In [1]: import numpy as np

In [2]: np.set_printoptions(precision=1, suppress=True, linewidth=200)

In [3]: s = 3 * 0.7 ** np.arange(3)

In [4]: q, _ = np.linalg.qr(np.array([[-0.6, -2.8, -2.2], [0.3, 0.1, -1.0], [-0.7, -1.0, -2.2]]))

In [5]: rng = np.random.default_rng(943073)

In [6]: K = rng.normal(size=(19, 3)) * s @ q

In [7]: K
Out[7]: 
array([[ 1. ,  4. , -5.1],
       [ 0.1, -2.5,  2.7],
       [ 2.6,  1.6,  4.4],
       [-5.4, -1.7, -1.7],
       [-1.1, -2.9,  2.3],
       [-1.6, -1. ,  0.9],
       [ 0.5, -2.4, -0.1],
       [ 3.2,  4.8, -0.3],
       [ 3.8,  1.7,  4.3],
       [ 2.1,  2.5,  2.6],
       [ 0.2,  1. , -0.1],
       [-0.5,  0.3, -0.3],
       [ 2. ,  2.8,  0.5],
       [ 3.3,  4. ,  1.7],
       [ 3. ,  3. ,  0.9],
       [ 0.6, -1.2,  0.3],
       [-2.5,  1.5,  1.2],
       [ 1.8, -2.6,  2.8],
       [-5. , -0.2, -4.1]])

In [8]: cent = K[[12, 5]].astype(float)

In [9]: for _ in range(7):
   ...:     labels = np.linalg.norm(K[:, None] - cent, axis=-1).argmin(axis=1)
   ...:     cent = np.array([K[labels == j].mean(axis=0) for j in range(2)])
   ...: 

In [10]: labels
Out[10]: array([0, 1, 0, 1, 1, 1, 1, 0, 0, 0, 1, 1, 0, 0, 0, 1, 1, 1, 1])

In [11]: np.abs(cent[1] - cent[0]).argmax()
Out[11]: np.int64(1)

In [12]: blk = np.stack([K, -3 * K, K[::-1]])

In [13]: blk.shape
Out[13]: (3, 19, 3)

In [14]: np.einsum("bij,cij->bc", blk, blk)
Out[14]: 
array([[  366.8, -1100.5,    32.5],
       [-1100.5,  3301.5,   -97.4],
       [   32.5,   -97.4,   366.8]])

In [15]: np.linalg.norm(blk, axis=(1, 2))
Out[15]: array([19.2, 57.5, 19.2])

In [16]: np.linalg.matrix_rank(blk)
Out[16]: array([3, 3, 3])

In [17]: x = np.array([3, 3, 3])

In [18]: rhs = K @ x

In [19]: np.linalg.solve(K.T @ K, K.T @ rhs)
Out[19]: array([3., 3., 3.])

In [20]: np.round(np.linalg.pinv(K) @ K, 1) + 0
Out[20]: 
array([[1., 0., 0.],
       [0., 1., 0.],
       [0., 0., 1.]])

In [21]: rhs = rhs + 0.3 * rng.normal(size=19)

In [22]: rhs
Out[22]: array([ -0.4,   0.7,  26.1, -26.6,  -4.9,  -5.3,  -6.4,  22.8,  29.3,  22.1,   2.9,  -1.4,  16.5,  27.4,  20.8,  -1.8,   1.1,   6.9, -27.8])

In [23]: coef, *_ = np.linalg.lstsq(K, rhs)

In [24]: coef
Out[24]: array([2.9, 3.1, 3.1])

In [25]: coef.round()
Out[25]: array([3., 3., 3.])

In [26]: out = np.array([[1, 9, -3, 0],
    ...:     [8, -8, 4, -6],
    ...:     [-4, 6, -4, -5],
    ...:     [-6, 7, -2, 8],
    ...:     [-1, 1, -6, 8],
    ...:     [-4, 2, -4, 2],
    ...:     [-4, 0, -1, -8]])

In [27]: cent = np.array([[3, 2, 1, 3, -1, -2, 0],
    ...:     [1, -2, 1, 2, -1, 2, 3],
    ...:     [-2, -3, -1, -2, 1, -2, -1],
    ...:     [3, 3, 0, 0, -3, -1, -3]])

In [28]: W0 = out @ cent + 0.3 * rng.normal(size=(7, 7))

In [29]: W0.round(1) + 0
Out[29]: 
array([[ 18. ,  -6.2,  12.8,  27.1, -13.3,  21.6,  30.2],
       [ -9.5,   2. ,  -4.1,   0.1,  21.6, -34.2,  -9.7],
       [-12.6, -23. ,   6.3,   8. ,   9.3,  32.5,  36.7],
       [ 17.4,   4.1,   2.8,   0. , -27.1,  22.7,  -1.2],
       [ 33.8,  38.5,   6.1,  11. , -30. ,   8. , -14.5],
       [  3.8,   6.4,   2. ,   0.3,  -7.8,  18.3,   4.3],
       [-34. , -29. ,  -2.5, -10. ,  26.9,  18.5,  25.3]])

In [30]: u, r1 = W0[1], W0[5]

In [31]: round(u @ r1, 1)
Out[31]: np.float64(-865.2)

In [32]: np.round(u @ u, 1)
Out[32]: np.float64(1840.6)

In [33]: pr = (u @ r1) / (u @ u) * u

In [34]: round(float(np.linalg.norm(u + r1) ** 2 + np.linalg.norm(u - r1) ** 2), 1)
Out[34]: 4624.1

In [35]: np.round((r1 - pr) @ u, 1)
Out[35]: np.float64(0.0)

In [36]: W1 = np.array([[2, 1], [-2, 1], [2, 2], [1, 0], [2, 3], [3, 0], [1, 3]])

In [37]: coef = np.array([-3, -2])

In [38]: hid = np.maximum(W0 @ W1 + coef, 0)

In [39]: hid
Out[39]: 
array([[166.8,  86.4],
       [  0. ,  18.1],
       [191. , 112.8],
       [ 42. ,   0. ],
       [  0. ,   0. ],
       [ 39.7,   1.7],
       [106.5,  86.4]])

In [40]: (hid > 0).astype(int)
Out[40]: 
array([[1, 1],
       [0, 1],
       [1, 1],
       [1, 0],
       [0, 0],
       [1, 1],
       [1, 1]])

In [41]: cent = np.array([[6, 2], [3, 8]])

In [42]: (hid @ cent).round(6).argmax(axis=1)
Out[42]: array([0, 1, 0, 0, 0, 0, 1])

In [43]: hid @ cent
Out[43]: 
array([[1260.1, 1024.5],
       [  54.2,  144.4],
       [1484.6, 1284.3],
       [ 251.9,   84. ],
       [   0. ,    0. ],
       [ 243.3,   93.4],
       [ 898.2,  903.9]])

In [44]: W1 @ cent
Out[44]: 
array([[15, 12],
       [-9,  4],
       [18, 20],
       [ 6,  2],
       [21, 28],
       [18,  6],
       [15, 26]])

In [45]: Uu, s, vt = np.linalg.svd(hid, full_matrices=False)

In [46]: np.allclose(Uu * s @ vt, hid)
Out[46]: True

In [47]: np.abs(Uu[:, 0]).round(6).argmax()
Out[47]: np.int64(2)

In [48]: round(np.sqrt((s ** 2).sum()), 1), round(np.linalg.norm(hid), 1)
Out[48]: (np.float64(327.1), np.float64(327.1))

In [49]: np.abs(vt[0])
Out[49]: array([0.9, 0.5])

In [50]: np.round(vt @ vt.T, 1) + 0
Out[50]: 
array([[1., 0.],
       [0., 1.]])

In [51]: np.cumsum(s ** 2) / np.sum(s ** 2)
Out[51]: array([1., 1.])

In [52]: s
Out[52]: array([324.7,  39.5])

In [53]: (s > 1e-8).sum()
Out[53]: np.int64(2)

In [54]: out = np.array([[0, 2, 2],
    ...:     [1, 1, 1],
    ...:     [-1, -2, 0],
    ...:     [-2, -2, 2],
    ...:     [-2, -1, -1],
    ...:     [2, -2, 0],
    ...:     [-1, 1, 0]])

In [55]: np.linalg.matrix_rank(W0 @ out)
Out[55]: np.int64(3)

In [56]: np.vstack([W0, out.T]).shape
Out[56]: (10, 7)
